In [1]: import numpy as np

In [2]: from numpy import linalg as LA

In [3]: np.set_printoptions(suppress=True, linewidth=200)

In [4]: M = np.load("run3.npy")

In [5]: M
Out[5]: 
array([[ 0, -8,  7],
       [ 8,  0,  6],
       [-7, -6,  0]])

In [6]: U, sv, VT = LA.svd(M)

In [7]: V = VT[:(sv > 1e-8).sum()]

In [8]: rng = np.random.default_rng(91)

In [9]: x = M[0] + -3 * M[1] + rng.integers(2) * np.eye(3)[0]

In [10]: x
Out[10]: array([-23.,  -8., -11.])

In [11]: LA.matrix_rank(np.vstack([M, x]))
Out[11]: np.int64(3)

In [12]: np.round(V.T @ V, 2)
Out[12]: 
array([[ 0.76,  0.28,  0.32],
       [ 0.28,  0.67, -0.38],
       [ 0.32, -0.38,  0.57]])

In [13]: np.abs(np.diag(LA.qr(M)[1])) > 1e-9
Out[13]: array([ True,  True, False])

In [14]: np.allclose(M[:-1].T @ LA.lstsq(M[:-1].T, M[-1])[0], M[-1])
Out[14]: True

In [15]: np.round(M @ LA.pinv(M) @ M, 2) + 0
Out[15]: 
array([[ 0., -8.,  7.],
       [ 8.,  0.,  6.],
       [-7., -6.,  0.]])

In [16]: round(np.trace(LA.pinv(M) @ M), 2)
Out[16]: np.float64(2.0)

In [17]: t3 = np.stack([M, -3 * M, M[::-1]])

In [18]: t3.shape
Out[18]: (3, 3, 3)

In [19]: LA.matrix_rank(t3.reshape(3, -1))
Out[19]: np.int64(2)

In [20]: data = np.loadtxt("w.csv", delimiter=",")

In [21]: data
Out[21]: 
array([[0., 1., 0., 0.],
       [0., 0., 0., 0.],
       [0., 0., 0., 0.]])

In [22]: U, sv, VT = LA.svd(data)

In [23]: V = VT[:(sv > 1e-8).sum()]

In [24]: x = data[1] + 3 * data[2] + rng.integers(2) * np.eye(4)[1]

In [25]: x
Out[25]: array([0., 0., 0., 0.])

In [26]: round(LA.norm(x - V.T @ V @ x), 2)
Out[26]: np.float64(0.0)

In [27]: LA.matrix_rank(np.vstack([data, x]))
Out[27]: np.int64(1)

In [28]: np.diag(V.T @ V)
Out[28]: array([0., 1., 0., 0.])

In [29]: LA.cond(data) > 100
Out[29]: np.True_

In [30]: LA.matrix_rank(data, rtol=0.1)
Out[30]: np.int64(1)

In [31]: [round(float(x), 2) for x in LA.svd(data, compute_uv=False)[:3]]
Out[31]: [1.0, 0.0, 0.0]

In [32]: round(float(LA.norm(data, 2) / LA.norm(data)), 2)
Out[32]: 1.0

In [33]: J = np.load("m.npy")

In [34]: print(J)
[[-1  2 -2  0]
 [ 2  2 -3  0]
 [ 1  2 -1  0]
 [ 0  0  0 -2]]

In [35]: lab = rng.permutation(4)

In [36]: out = J[:, lab] * rng.choice([-1, 1], 4)

In [37]: print(out)
[[ 0 -1 -2 -2]
 [ 0  2 -2 -3]
 [ 0  1 -2 -1]
 [-2  0  0  0]]

In [38]: U, _, VT = LA.svd(J.T @ out)

In [39]: lab
Out[39]: array([3, 0, 1, 2])
